% ipython --no-banner

In [1]: import numpy as np

In [2]: np.set_printoptions(precision=2, suppress=True, linewidth=120, sign=" ")

In [3]: mat = np.load("dump.npy")

In [4]: mat
Out[4]: 
array([[-2.82, -4.62, -0.69],
       [-1.9 , -7.78,  0.39],
       [-2.62, -2.42, -0.99],
       [-0.19, -2.18,  0.34],
       [-1.71, -5.6 ,  0.09],
       [ 2.78,  4.6 ,  0.73],
       [-2.2 ,  1.98, -1.59],
       [ 3.91,  3.6 ,  1.48],
       [ 1.95, -4.19,  1.9 ],
       [ 1.52,  3.41,  0.2 ],
       [ 2.6 ,  2.42,  1.04],
       [ 2.38,  0.22,  1.3 ],
       [-1.28, -1.22, -0.53],
       [ 0.01,  0.01,  0.02],
       [-3.16, -9.05, -0.1 ],
       [ 0.37,  4.4 , -0.61],
       [-0.35, -4.41,  0.61],
       [ 1.74,  5.64, -0.1 ],
       [-3.69, -1.4 , -1.78],
       [ 4.34,  8.02,  0.9 ]])

In [5]: x = np.array([3, 1, 1])

In [6]: np.linalg.norm(mat @ x) <= np.linalg.norm(mat, 2) * np.linalg.norm(x) + 1e-9
Out[6]: np.True_

In [7]: basis = mat[[3, 16]].astype(float)

In [8]: for _ in range(4):
   ...:     z = np.linalg.norm(mat[:, None] - basis, axis=-1).argmin(axis=1)
   ...:     basis = np.array([mat[z == j].mean(axis=0) for j in range(2)])
   ...: 

In [9]: z
Out[9]: array([ 1,  1,  1,  1,  1,  0,  0,  0,  1,  0,  0,  0,  1,  0,  1,  0,  1,  0,  1,  0])

In [10]: basis[1] - basis[0]
Out[10]: array([-3.32, -7.72, -0.41])

In [11]: basis
Out[11]: 
array([[ 1.74,  3.43,  0.34],
       [-1.58, -4.29, -0.08]])

In [12]: W1 = np.array([[-3, -1, -2, 0, -1], [3, -3, 2, 0, 3], [2, 3, 3, 2, 2]])

In [13]: c = np.array([7, 6, 6, 3, 9])

In [14]: H = np.maximum(mat @ W1 + c, 0)

In [15]: (H > 0).mean(axis=0)
Out[15]: array([ 0.75,  0.6 ,  0.75,  0.9 ,  0.7 ])

In [16]: np.linalg.matrix_rank(H)
Out[16]: np.int64(5)

In [17]: basis = np.array([[1, 1], [3, 1], [2, 0], [2, 1], [0, 1]])

In [18]: W1 @ basis
Out[18]: 
array([[-10,  -5],
       [ -2,   3],
       [ 21,   9]])

In [19]: (H @ basis).round(6).argmax(axis=1)
Out[19]: array([ 0,  0,  0,  0,  0,  0,  0,  0,  0,  0,  0,  0,  0,  0,  0,  0,  0,  0,  0,  0])

In [20]: W0 = np.loadtxt("m.csv", delimiter=",")

In [21]: W0
Out[21]: 
array([[-0.4 , -0.1 ,  0.5 ],
       [ 3.27,  0.8 ,  1.9 ],
       [-0.84, -0.2 ,  0.3 ],
       [ 2.32,  0.6 ,  0.7 ],
       [ 3.61,  0.9 ,  0.3 ],
       [-0.41, -0.1 , -0.6 ],
       [-2.76, -0.7 ,  0.7 ],
       [ 3.63,  0.9 , -0.2 ],
       [ 0.34,  0.1 , -0.5 ],
       [ 3.32,  0.8 ,  0.7 ],
       [ 5.95,  1.5 ,  0.5 ],
       [ 0.33,  0.1 ,  0.5 ],
       [-0.42, -0.1 , -0.4 ],
       [-1.19, -0.3 , -0.7 ],
       [-3.68, -0.9 , -0.8 ]])

In [22]: out = W0 / np.sqrt((W0 ** 2).mean(axis=1, keepdims=True))

In [23]: np.linalg.matrix_rank(W0 - W0.mean(axis=1, keepdims=True))
Out[23]: np.int64(2)

In [24]: np.linalg.matrix_rank(out) == np.linalg.matrix_rank(W0)
Out[24]: np.True_

In [25]: F = np.array([[2.0, -1.0, 0.0, 0.0],
    ...:     [-1.0, 1.0, -1.0, 0.0],
    ...:     [0.0, -1.0, 2.0, -1.0],
    ...:     [0.0, 0.0, -1.0, 0.0]])

In [26]: hat = np.triu(np.array([[-1, -2, -1, -2], [1, 1, -2, 0], [1, 1, 0, 0], [-2, -1, 1, -2]]), 1) + np.eye(4)

In [27]: out = hat @ F @ np.linalg.inv(hat)

In [28]: hat @ F - F @ hat
Out[28]: 
array([[ 2.,  3.,  2.,  5.],
       [ 0.,  0., -3.,  0.],
       [ 0.,  0., -2.,  0.],
       [ 0.,  0.,  0.,  0.]])

In [29]: out
Out[29]: 
array([[ 4.,  6., 18.,  9.],
       [-1.,  1., -4.,  0.],
       [ 0., -1.,  0., -1.],
       [ 0.,  0., -1.,  0.]])

In [30]: round(float(np.linalg.det(out)), 2)
Out[30]: -1.0

In [31]: np.poly(out)
Out[31]: array([ 1., -5.,  5.,  3., -1.])

In [32]: evals, V = np.linalg.eig(F)

In [33]: np.sort(np.linalg.eigvals(F @ F))
Out[33]: array([ 0.06,  0.33,  4.83,  9.78])

In [34]: np.round(F @ V[:, 0] - evals[0] * V[:, 0], 2) + 0
Out[34]: array([ 0.,  0.,  0.,  0.])

In [35]: evals, V = np.linalg.eigh(F)

In [36]: x = np.array([3, 1, 2, 1])

In [37]: np.abs(F).sum(axis=1).max(), round(np.abs(evals).max(), 2)
Out[37]: (np.float64(4.0), np.float64(3.13))

In [38]: V * np.abs(evals) @ V.T
Out[38]: 
array([[ 2.03, -0.93,  0.08,  0.14],
       [-0.93,  1.17, -0.8 ,  0.35],
       [ 0.08, -0.8 ,  2.24, -0.59],
       [ 0.14,  0.35, -0.59,  0.72]])

In [39]: V * np.maximum(evals, 0) @ V.T
Out[39]: 
array([[ 2.01, -0.97,  0.04,  0.07],
       [-0.97,  1.08, -0.9 ,  0.17],
       [ 0.04, -0.9 ,  2.12, -0.79],
       [ 0.07,  0.17, -0.79,  0.36]])

In [40]: x @ F @ x
Out[40]: np.float64(13.0)

In [41]: (np.sign(V[:, -1].round(6)) == np.sign(V[0, -1].round(6))).astype(int)
Out[41]: array([ 1,  0,  1,  0])

In [42]: np.linalg.eigvalsh(F[1:, 1:])
Out[42]: array([-0.53,  0.65,  2.88])

In [43]: J = np.array([[-5, 8, -8, -5], [8, 0, 6, 0], [-8, 1, -8, 0]])

In [44]: J
Out[44]: 
array([[-5,  8, -8, -5],
       [ 8,  0,  6,  0],
       [-8,  1, -8,  0]])

In [45]: out = J / np.sqrt((J ** 2).mean(axis=1, keepdims=True))

In [46]: np.linalg.matrix_rank(out) == np.linalg.matrix_rank(J)
Out[46]: np.True_

In [47]: t = np.deg2rad(135)

In [48]: m1 = np.eye(4)

In [49]: m1[np.ix_([0, 1], [0, 1])] = [[np.cos(t), -np.sin(t)], [np.sin(t), np.cos(t)]]

In [50]: m1
Out[50]: 
array([[-0.71, -0.71,  0.  ,  0.  ],
       [ 0.71, -0.71,  0.  ,  0.  ],
       [ 0.  ,  0.  ,  1.  ,  0.  ],
       [ 0.  ,  0.  ,  0.  ,  1.  ]])

In [51]: O, V = np.linalg.qr(m1[:, :1])[0], np.linalg.qr(m1[:, 1:])[0]

In [52]: sig = np.linalg.svd(O.T @ V, compute_uv=False)

In [53]: np.degrees(np.arccos(sig.clip(0, 1)))
Out[53]: array([ 90.])

In [54]: x = np.array([3, 4, 3, -5])

In [55]: np.round(m1 @ np.ones(4), 2) + 0
Out[55]: array([-1.41,  0.  ,  1.  ,  1.  ])

In [56]: m1 @ x
Out[56]: array([-4.95, -0.71,  3.  , -5.  ])

In [57]: m1 @ (2 * x)
Out[57]: array([ -9.9 ,  -1.41,   6.  , -10.  ])

In [58]: (m1 @ x).argmax()
Out[58]: np.int64(2)

In [59]: np.linalg.norm(m1 @ x) <= np.linalg.norm(m1, 2) * np.linalg.norm(x) + 1e-9
Out[59]: np.True_

In [60]: m1 @ np.eye(4)[1]
Out[60]: array([-0.71, -0.71,  0.  ,  0.  ])

In [61]: W1 = np.array([[-1, -2], [0, -2], [-1, 1], [3, 3]])

In [62]: c = np.array([-4, -3])

In [63]: H = np.maximum(m1 @ W1 + c, 0)

In [64]: (H > 0).astype(int)
Out[64]: 
array([[ 0,  0],
       [ 0,  0],
       [ 0,  0],
       [ 0,  0]])

In [65]: H
Out[65]: 
array([[ 0.,  0.],
       [ 0.,  0.],
       [ 0.,  0.],
       [ 0.,  0.]])

In [66]: (H > 0).mean(axis=0)
Out[66]: array([ 0.,  0.])

In [67]: basis = np.array([[0, 5, 2], [5, 3, 3]])

In [68]: W1 @ basis
Out[68]: 
array([[-10, -11,  -8],
       [-10,  -6,  -6],
       [  5,  -2,   1],
       [ 15,  24,  15]])

In [69]: O = m1.astype(float).copy()

In [70]: for j in range(4):
    ...:     O[:, j] -= O[:, :j] @ (O[:, :j].T @ O[:, j])
    ...:     O[:, j] /= np.linalg.norm(O[:, j])
    ...: 

In [71]: O
Out[71]: 
array([[-0.71, -0.71,  0.  ,  0.  ],
       [ 0.71, -0.71,  0.  ,  0.  ],
       [ 0.  ,  0.  ,  1.  ,  0.  ],
       [ 0.  ,  0.  ,  0.  ,  1.  ]])

In [72]: np.round(O.T @ m1, 2) + 0
Out[72]: 
array([[ 1.,  0.,  0.,  0.],
       [ 0.,  1.,  0.,  0.],
       [ 0.,  0.,  1.,  0.],
       [ 0.,  0.,  0.,  1.]])

In [73]: np.round(O.T @ O, 2) + 0
Out[73]: 
array([[ 1.,  0.,  0.,  0.],
       [ 0.,  1.,  0.,  0.],
       [ 0.,  0.,  1.,  0.],
       [ 0.,  0.,  0.,  1.]])

In [74]: round(np.linalg.norm(m1[0], 1), 2), np.round(np.linalg.norm(m1[0], np.inf), 2)
Out[74]: (np.float64(1.41), np.float64(0.71))

In [75]: np.linalg.norm(m1, axis=1)
Out[75]: array([ 1.,  1.,  1.,  1.])

In [76]: round(float(np.linalg.norm(m1, 2)), 2)
Out[76]: 1.0

In [77]: np.linalg.norm(m1, axis=0)
Out[77]: array([ 1.,  1.,  1.,  1.])

In [78]: np.round(np.linalg.norm(m1[0] - m1[3]), 2)
Out[78]: np.float64(1.41)

In [79]: round(float(np.linalg.norm(m1, 1)), 2), round(float(np.linalg.norm(m1, np.inf)), 2)
Out[79]: (1.41, 1.41)

In [80]: out = np.array([[3, 0, 1], [3, 0, 1], [-3, 0, 1]])

In [81]: feats = out.T @ out

In [82]: feats
Out[82]: 
array([[ 27,   0,   3],
       [  0,   0,   0],
       [  3,   0,   3]])

In [83]: rk = np.linalg.matrix_rank(feats)

In [84]: rk
Out[84]: np.int64(2)

In [85]: null = np.linalg.svd(feats)[2][rk:].T

In [86]: np.round(null @ null.T, 2) + 0
Out[86]: 
array([[ 0.,  0.,  0.],
       [ 0.,  1.,  0.],
       [ 0.,  0.,  0.]])

In [87]: np.linalg.matrix_rank(feats.T @ feats), np.linalg.matrix_rank(feats @ feats.T)
Out[87]: (np.int64(2), np.int64(2))

In [88]: [int(np.linalg.matrix_rank(np.delete(feats, i, axis=0))) for i in range(3)]
Out[88]: [1, 2, 1]

In [89]: [int(np.linalg.matrix_rank(feats[:i])) for i in range(1, len(feats) + 1)]
Out[89]: [1, 1, 2]

In [90]: null.shape
Out[90]: (3, 1)
